>>> import numpy as np
>>> np.set_printoptions(suppress=True, linewidth=200)
>>> def rnd(a):
...     return np.round(a, 2) + 0
... 
>>> data = np.load("case5.npy")
>>> print(data)
[[2 2 2 2 3 3 3]
 [3 2 2 2 2 3 3]
 [3 3 2 2 2 2 3]
 [3 3 3 2 2 2 2]
 [2 3 3 3 2 2 2]
 [2 2 3 3 3 2 2]
 [2 2 2 3 3 3 2]]
>>> print((data @ data)[0])
[40 41 42 43 42 41 40]
>>> print(np.allclose(data @ data.T, data.T @ data))
True
>>> Q, r_ = np.linalg.qr(data)
>>> print(np.trace(Q @ Q.T))
7.0
>>> print(rnd(Q @ r_))
[[2. 2. 2. 2. 3. 3. 3.]
 [3. 2. 2. 2. 2. 3. 3.]
 [3. 3. 2. 2. 2. 2. 3.]
 [3. 3. 3. 2. 2. 2. 2.]
 [2. 3. 3. 3. 2. 2. 2.]
 [2. 2. 3. 3. 3. 2. 2.]
 [2. 2. 2. 3. 3. 3. 2.]]
>>> print(rnd(np.abs(np.diag(r_))))
[6.56 1.41 1.41 1.41 1.22 0.91 0.84]
>>> print(rnd(Q.T @ Q))
[[1. 0. 0. 0. 0. 0. 0.]
 [0. 1. 0. 0. 0. 0. 0.]
 [0. 0. 1. 0. 0. 0. 0.]
 [0. 0. 0. 1. 0. 0. 0.]
 [0. 0. 0. 0. 1. 0. 0.]
 [0. 0. 0. 0. 0. 1. 0.]
 [0. 0. 0. 0. 0. 0. 1.]]
>>> print(rnd(abs(r_[0, 0])), rnd(np.linalg.norm(data[:, 0])))
6.56 6.56
>>> print(np.allclose(r_.T @ r_, data.T @ data))
True
>>> B = data / np.sqrt((data ** 2).mean(axis=1, keepdims=True))
>>> print(np.linalg.matrix_rank(B) == np.linalg.matrix_rank(data))
True
>>> print(rnd(np.linalg.norm(B, axis=1)))
[2.65 2.65 2.65 2.65 2.65 2.65 2.65]
>>> rng = np.random.default_rng(451235)
>>> labels = rng.permutation(7)
>>> print(labels)
[4 2 6 3 0 5 1]
>>> B = data[labels][:, labels]
>>> print(np.trace(B))
14
>>> print(np.diag(B))
[2 2 2 2 2 2 2]
>>> print(rnd(np.linalg.det(B)), rnd(np.linalg.det(data[labels])))
17.0 -17.0
>>> print(rnd(np.sort(np.abs(np.linalg.eigvals(B)))))
[ 0.55  0.55  0.8   0.8   2.25  2.25 17.  ]
>>> print(B)
[[2 3 2 3 2 2 3]
 [2 2 3 2 3 2 3]
 [3 2 2 3 2 3 2]
 [2 3 2 2 3 2 3]
 [3 2 3 2 2 3 2]
 [3 3 2 3 2 2 2]
 [2 2 3 2 3 3 2]]
>>> feats = np.load("test13.npy")
>>> print(feats)
[[-1.4  -1.5   0.1   0.2  -0.3   0.5   0.5 ]
 [ 0.1  -1.1  -0.9   0.1   1.    0.1   1.2 ]
 [ 0.5   0.    0.3   0.6  -1.1   2.1  -0.9 ]
 [-1.1   1.7   0.8   1.3  -0.6   0.7  -1.1 ]
 [-1.38 -1.49  0.06  0.21 -0.3   0.52  0.45]
 [-0.1  -0.2   1.6   0.   -1.3   0.5   1.  ]
 [-0.3   0.1   1.    0.8  -1.1   0.7  -0.6 ]
 [ 0.4  -1.5   1.6  -0.1  -1.6  -0.4  -0.2 ]]
>>> th = np.radians(15)
>>> r_ = np.eye(7)
>>> r_[4, 4] = r_[6, 6] = np.cos(th)
>>> r_[4, 6], r_[6, 4] = -np.sin(th), np.sin(th)
>>> print(rnd(r_))
[[ 1.    0.    0.    0.    0.    0.    0.  ]
 [ 0.    1.    0.    0.    0.    0.    0.  ]
 [ 0.    0.    1.    0.    0.    0.    0.  ]
 [ 0.    0.    0.    1.    0.    0.    0.  ]
 [ 0.    0.    0.    0.    0.97  0.   -0.26]
 [ 0.    0.    0.    0.    0.    1.    0.  ]
 [ 0.    0.    0.    0.    0.26  0.    0.97]]
>>> B = feats @ r_.T
>>> print(rnd(np.linalg.svd(feats, compute_uv=False)), rnd(np.linalg.svd(B, compute_uv=False)))
[4.38 3.75 2.64 2.01 1.41 0.67 0.04] [4.38 3.75 2.64 2.01 1.41 0.67 0.04]
>>> print(rnd(np.abs(B - feats).max(axis=0)))
[0.   0.   0.   0.   0.34 0.   0.41]
>>> print(rnd(B))
[[-1.4  -1.5   0.1   0.2  -0.42  0.5   0.41]
 [ 0.1  -1.1  -0.9   0.1   0.66  0.1   1.42]
 [ 0.5   0.    0.3   0.6  -0.83  2.1  -1.15]
 [-1.1   1.7   0.8   1.3  -0.29  0.7  -1.22]
 [-1.38 -1.49  0.06  0.21 -0.41  0.52  0.36]
 [-0.1  -0.2   1.6   0.   -1.51  0.5   0.63]
 [-0.3   0.1   1.    0.8  -0.91  0.7  -0.86]
 [ 0.4  -1.5   1.6  -0.1  -1.49 -0.4  -0.61]]
>>> x = np.array([-3, 1, -5, -6, -1, 4, -2])
>>> y = B @ x
>>> print(rnd(np.linalg.solve(B.T @ B, B.T @ y)))
[-3.  1. -5. -6. -1.  4. -2.]
>>> print(rnd(y))
[ 2.61 -0.59  4.94 -1.27  2.86 -5.64 -3.36 -8.99]
>>> print(rnd(np.linalg.pinv(B) @ B))
[[1. 0. 0. 0. 0. 0. 0.]
 [0. 1. 0. 0. 0. 0. 0.]
 [0. 0. 1. 0. 0. 0. 0.]
 [0. 0. 0. 1. 0. 0. 0.]
 [0. 0. 0. 0. 1. 0. 0.]
 [0. 0. 0. 0. 0. 1. 0.]
 [0. 0. 0. 0. 0. 0. 1.]]
>>> print(rnd(np.linalg.lstsq(B, y)[0]))
[-3.  1. -5. -6. -1.  4. -2.]
>>> y = y + 0.1 * rng.normal(size=8)
>>> print(rnd(y))
[ 2.53 -0.65  4.92 -1.3   2.84 -5.76 -3.22 -8.87]
>>> coef, *_ = np.linalg.lstsq(B, y)
>>> print(rnd(coef))
[-2.93  1.29 -6.8  -5.26 -3.13  3.19 -1.98]
>>> print(rnd(B.T @ (y - B @ coef)))
[0. 0. 0. 0. 0. 0. 0.]
>>> print([round(float(np.linalg.norm(np.linalg.solve(B.T @ B + lam * np.eye(7), B.T @ y))), 2) for lam in (0, 1, 10, 100)])
[10.39, 4.58, 1.78, 0.31]
>>> Q, evecs = np.linalg.qr(data[:, :2])[0], np.linalg.qr(data[:, 2:])[0]
>>> sig = np.linalg.svd(Q.T @ evecs, compute_uv=False)
>>> print(rnd(sig))
[0.99 0.71]
>>> M = np.loadtxt("out12.csv", delimiter=",")
>>> print(M)
[[0. 2. 1. 0. 1. 0. 0. 2. 2. 1. 0.]
 [1. 2. 2. 1. 1. 1. 1. 2. 0. 0. 0.]
 [0. 2. 2. 1. 0. 1. 0. 0. 1. 1. 2.]
 [1. 2. 1. 2. 0. 1. 0. 2. 0. 2. 1.]
 [0. 2. 1. 1. 2. 1. 0. 1. 0. 1. 0.]
 [0. 0. 2. 0. 0. 0. 2. 1. 2. 2. 2.]
 [1. 2. 2. 1. 1. 1. 2. 2. 1. 2. 0.]
 [1. 2. 0. 2. 2. 1. 0. 1. 1. 2. 0.]
 [1. 2. 2. 0. 2. 1. 1. 0. 1. 2. 1.]
 [2. 0. 2. 2. 0. 1. 2. 1. 0. 2. 2.]
 [0. 0. 1. 2. 1. 2. 0. 1. 1. 1. 1.]]
>>> W = np.array([[-1, 0, -2, 0, 1],
...     [-2, -2, 1, -1, 1],
...     [1, 1, 1, -2, 0],
...     [1, -2, 1, 1, 1],
...     [1, -1, 0, 1, -1],
...     [0, -2, -2, 2, -1],
...     [-2, 1, 0, -1, -2],
...     [-2, 2, 0, 1, 2],
...     [-2, -1, -2, 1, 1],
...     [0, -2, 1, 0, -2],
...     [1, -1, 2, -1, -2]])
>>> coef = np.array([-3, 2, 6, -8, 3])
>>> act = np.maximum(M @ W + coef, 0)
>>> print((act > 0).astype(int))
[[0 0 1 0 1]
 [0 0 1 0 1]
 [0 0 1 0 0]
 [0 0 1 0 1]
 [0 0 1 0 1]
 [0 0 1 0 0]
 [0 0 1 0 1]
 [0 0 1 0 1]
 [0 0 1 0 0]
 [0 0 1 0 0]
 [0 0 1 0 1]]
>>> print(act)
[[ 0.  0.  6.  0.  8.]
 [ 0.  0.  7.  0.  7.]
 [ 0.  0. 12.  0.  0.]
 [ 0.  0. 11.  0.  5.]
 [ 0.  0.  9.  0.  3.]
 [ 0.  0. 10.  0.  0.]
 [ 0.  0.  7.  0.  2.]
 [ 0.  0.  6.  0.  4.]
 [ 0.  0.  8.  0.  0.]
 [ 0.  0. 10.  0.  0.]
 [ 0.  0.  6.  0.  1.]]
>>> print(rnd((act > 0).mean(axis=0)))
[0.   0.   1.   0.   0.64]
>>> W2 = np.array([[-2, 3, 0], [-2, 0, 1], [0, -3, 2], [3, -2, -1], [-2, 1, 0]])
>>> print(act @ W2)
[[-16. -10.  12.]
 [-14. -14.  14.]
 [  0. -36.  24.]
 [-10. -28.  22.]
 [ -6. -24.  18.]
 [  0. -30.  20.]
 [ -4. -19.  14.]
 [ -8. -14.  12.]
 [  0. -24.  16.]
 [  0. -30.  20.]
 [ -2. -17.  12.]]
>>> A = np.loadtxt("dump.csv", delimiter=",")
>>> print(A)
[[ 0.  3. -1. -3. -1. -4. -5. -5.  2. -3.  3. -4.]
 [ 0.  0.  4.  0. -5. -2.  5.  3.  2.  5. -4. -5.]
 [ 0.  0.  0. -2.  0. -4. -3. -1.  2. -3.  3.  4.]
 [ 0.  0.  0.  0. -2.  0. -1.  2.  1.  0. -5.  4.]
 [ 0.  0.  0.  0.  0. -3. -4.  4. -3.  3.  2.  1.]
 [ 0.  0.  0.  0.  0.  0.  5. -2.  1. -1.  5.  0.]
 [ 0.  0.  0.  0.  0.  0.  0. -1.  3. -3.  3.  1.]
 [ 0.  0.  0.  0.  0.  0.  0.  0. -4. -5.  0.  0.]
 [ 0.  0.  0.  0.  0.  0.  0.  0.  0. -5. -4.  5.]
 [ 0.  0.  0.  0.  0.  0.  0.  0.  0.  0.  0. -1.]
 [ 0.  0.  0.  0.  0.  0.  0.  0.  0.  0.  0.  1.]
 [ 0.  0.  0.  0.  0.  0.  0.  0.  0.  0.  0.  0.]]
>>> # rows and columns are dependent
>>> left, sig, Vt = np.linalg.svd(A)
>>> evecs = Vt[:(sig > 1e-8).sum()]
>>> x = A[2] + 3 * A[8] + rng.integers(2) * np.eye(12)[5]
>>> print(x)
[  0.   0.   0.  -2.   0.  -4.  -3.  -1.   2. -18.  -9.  19.]
>>> print(rnd(np.linalg.norm(x - evecs.T @ evecs @ x)))
0.0
>>> print(A.shape)
(12, 12)
>>> print(rnd(A.mean(axis=0)))
[ 0.    0.25  0.25 -0.42 -0.67 -1.08 -0.25  0.    0.33 -1.    0.25  0.5 ]
>>> print(A - A[0])
[[ 0.  0.  0.  0.  0.  0.  0.  0.  0.  0.  0.  0.]
 [ 0. -3.  5.  3. -4.  2. 10.  8.  0.  8. -7. -1.]
 [ 0. -3.  1.  1.  1.  0.  2.  4.  0.  0.  0.  8.]
 [ 0. -3.  1.  3. -1.  4.  4.  7. -1.  3. -8.  8.]
 [ 0. -3.  1.  3.  1.  1.  1.  9. -5.  6. -1.  5.]
 [ 0. -3.  1.  3.  1.  4. 10.  3. -1.  2.  2.  4.]
 [ 0. -3.  1.  3.  1.  4.  5.  4.  1.  0.  0.  5.]
 [ 0. -3.  1.  3.  1.  4.  5.  5. -6. -2. -3.  4.]
 [ 0. -3.  1.  3.  1.  4.  5.  5. -2. -2. -7.  9.]
 [ 0. -3.  1.  3.  1.  4.  5.  5. -2.  3. -3.  3.]
 [ 0. -3.  1.  3.  1.  4.  5.  5. -2.  3. -3.  5.]
 [ 0. -3.  1.  3.  1.  4.  5.  5. -2.  3. -3.  4.]]
>>> print(rnd(np.linalg.svd(A, compute_uv=False)))
[15.32 12.26  9.9   8.79  7.08  5.63  2.29  1.5   0.71  0.31  0.    0.  ]
>>> print(np.abs(A).max())
5.0
>>> print(np.count_nonzero(A))
58
>>> left, sig, Vt = np.linalg.svd(A)
>>> print(np.argmax(sig[:-1] / (sig[1:] + 1e-6)) + 1)
10
>>> B = left[:, :10] @ np.diag(sig[:10]) @ Vt[:10]
>>> print(rnd(np.linalg.norm(A - B) / np.linalg.norm(A)))
0.0
>>> K = np.load("layer13.npy")
>>> print(rnd(K))
[[-0.29  0.05  0.47 -0.4  -0.73]
 [-0.35 -0.26  0.49  0.75  0.02]
 [-0.06 -0.92  0.02 -0.36  0.17]
 [ 0.88 -0.11  0.43  0.1  -0.14]
 [-0.12  0.28  0.59 -0.37  0.65]]
>>> # columns are unit length and at right angles
>>> x = np.array([-2, -2, 2, 3, 2])
>>> print(rnd(np.sort(np.abs(np.degrees(np.angle(np.linalg.eigvals(K)))))))
[  0.    75.66  75.66 129.95 129.95]
>>> print(rnd(np.linalg.inv(K)))
[[-0.29 -0.35 -0.06  0.88 -0.12]
 [ 0.05 -0.26 -0.92 -0.11  0.28]
 [ 0.47  0.49  0.02  0.43  0.59]
 [-0.4   0.75 -0.36  0.1  -0.37]
 [-0.73  0.02  0.17 -0.14  0.65]]
>>> print([p for p in range(1, 25) if np.allclose(np.linalg.matrix_power(K, p), np.eye(5))])
[]
>>> print(rnd(np.linalg.norm(x)), rnd(np.linalg.norm(K @ x)))
5.0 5.0
>>> print(rnd(np.abs(np.linalg.eigvals(K))))
[1. 1. 1. 1. 1.]
>>> def softmax(z):
...     e = np.exp(z - z.max(axis=-1, keepdims=True))
...     return e / e.sum(axis=-1, keepdims=True)
... 
>>> print(rnd(softmax(data[4] + 2)))
[0.08 0.22 0.22 0.22 0.08 0.08 0.08]
>>> S = data @ data.T / np.sqrt(7)
>>> print(rnd(softmax(S)[4] @ data))
[2.37 2.55 2.6  2.55 2.37 2.28 2.28]
>>> print(rnd(softmax(S)))
[[0.25 0.17 0.12 0.08 0.08 0.12 0.17]
 [0.17 0.25 0.17 0.12 0.08 0.08 0.12]
 [0.12 0.17 0.25 0.17 0.12 0.08 0.08]
 [0.08 0.12 0.17 0.25 0.17 0.12 0.08]
 [0.08 0.08 0.12 0.17 0.25 0.17 0.12]
 [0.12 0.08 0.08 0.12 0.17 0.25 0.17]
 [0.17 0.12 0.08 0.08 0.12 0.17 0.25]]
>>> B = np.array([[6, -8, 8], [2, -9, -6], [9, -5, -1], [-2, 3, -6], [-9, 2, 3]])
>>> print(rnd(B.T @ K.T))
[[ 9.92  0.07 -2.78  9.99  0.12]
 [-3.12  4.99  7.86 -8.2  -4.39]
 [-2.93 -6.2   7.67  6.27  0.91]]
>>> print(rnd(K @ B))
[[ 9.92 -3.12 -2.93]
 [ 0.07  4.99 -6.2 ]
 [-2.78  7.86  7.67]
 [ 9.99 -8.2   6.27]
 [ 0.12 -4.39  0.91]]
>>> print(rnd(np.einsum("ij->j", K)))
[ 0.06 -0.95  2.01 -0.28 -0.03]
>>> print(np.linalg.matrix_rank(np.vstack([K, B.T])))
5
>>> print(np.vstack([K, B.T]).shape)
(8, 5)
>>> print(rnd(np.einsum("ik,kj->ji", K, B)))
[[ 9.92  0.07 -2.78  9.99  0.12]
 [-3.12  4.99  7.86 -8.2  -4.39]
 [-2.93 -6.2   7.67  6.27  0.91]]
>>> B = np.linalg.inv(K)
>>> print(rnd(B))
[[-0.29 -0.35 -0.06  0.88 -0.12]
 [ 0.05 -0.26 -0.92 -0.11  0.28]
 [ 0.47  0.49  0.02  0.43  0.59]
 [-0.4   0.75 -0.36  0.1  -0.37]
 [-0.73  0.02  0.17 -0.14  0.65]]
>>> print(rnd(np.linalg.inv(B)))
[[-0.29  0.05  0.47 -0.4  -0.73]
 [-0.35 -0.26  0.49  0.75  0.02]
 [-0.06 -0.92  0.02 -0.36  0.17]
 [ 0.88 -0.11  0.43  0.1  -0.14]
 [-0.12  0.28  0.59 -0.37  0.65]]
>>> print(rnd(np.linalg.det(K) * B))
[[-0.29 -0.35 -0.06  0.88 -0.12]
 [ 0.05 -0.26 -0.92 -0.11  0.28]
 [ 0.47  0.49  0.02  0.43  0.59]
 [-0.4   0.75 -0.36  0.1  -0.37]
 [-0.73  0.02  0.17 -0.14  0.65]]
>>> print(rnd(np.linalg.det(K) * np.linalg.det(B)))
1.0
>>> left, sig, Vt = np.linalg.svd(feats)
>>> print(rnd(sig))
[4.38 3.75 2.64 2.01 1.41 0.67 0.04]
>>> B = left[:, :6] @ np.diag(sig[:6]) @ Vt[:6]
>>> print(rnd(np.linalg.norm(feats - B) / np.linalg.norm(feats)))
0.01
>>> print(rnd(np.abs(feats - B).max()))
0.02
>>> print(rnd(B))
[[-1.4  -1.5   0.1   0.2  -0.3   0.5   0.5 ]
 [ 0.1  -1.1  -0.9   0.1   1.    0.1   1.2 ]
 [ 0.5   0.    0.3   0.6  -1.1   2.1  -0.9 ]
 [-1.1   1.7   0.79  1.3  -0.61  0.7  -1.1 ]
 [-1.38 -1.49  0.06  0.21 -0.3   0.52  0.45]
 [-0.1  -0.2   1.6   0.   -1.3   0.5   1.  ]
 [-0.3   0.1   1.02  0.79 -1.08  0.71 -0.61]
 [ 0.4  -1.5   1.59 -0.1  -1.61 -0.4  -0.2 ]]
>>> print(rnd(np.linalg.norm(feats - B, 2)), rnd(sig[6]))
0.04 0.04
>>> arr = np.array([[6, 5, 6, 5, 6, 5],
...     [0, 9, 0, 9, 0, 9],
...     [7, 0, 7, 0, 7, 0],
...     [6, 5, 6, 5, 6, 5],
...     [0, 9, 0, 9, 0, 9],
...     [7, 0, 7, 0, 7, 0]])
>>> # rows 0 and 3 are equal
>>> left, sig, Vt = np.linalg.svd(arr, full_matrices=False)
>>> print((sig > 1e-8).sum())
2
>>> print(rnd(np.sqrt((sig ** 2).sum())), rnd(np.linalg.norm(arr)))
33.85 33.85
>>> print(np.abs(left[:, 0]).round(6).argmax())
0
>>> print(rnd(Vt @ Vt.T))
[[1. 0. 0. 0. 0. 0.]
 [0. 1. 0. 0. 0. 0.]
 [0. 0. 1. 0. 0. 0.]
 [0. 0. 0. 1. 0. 0.]
 [0. 0. 0. 0. 1. 0.]
 [0. 0. 0. 0. 0. 1.]]
>>> print(np.allclose(left * sig @ Vt, arr))
True
>>> print(rnd(sig))
[27.64 19.55  0.    0.    0.    0.  ]
>>> print(rnd(np.abs(Vt[0])))
[0.33 0.47 0.33 0.47 0.33 0.47]
>>> print(left.shape, sig.shape, Vt.shape)
(6, 6) (6,) (6, 6)
>>> print(rnd(sig / sig[0]))
[1.   0.71 0.   0.   0.   0.  ]
>>> print(rnd(left.T @ left))
[[1. 0. 0. 0. 0. 0.]
 [0. 1. 0. 0. 0. 0.]
 [0. 0. 1. 0. 0. 0.]
 [0. 0. 0. 1. 0. 0.]
 [0. 0. 0. 0. 1. 0.]
 [0. 0. 0. 0. 0. 1.]]
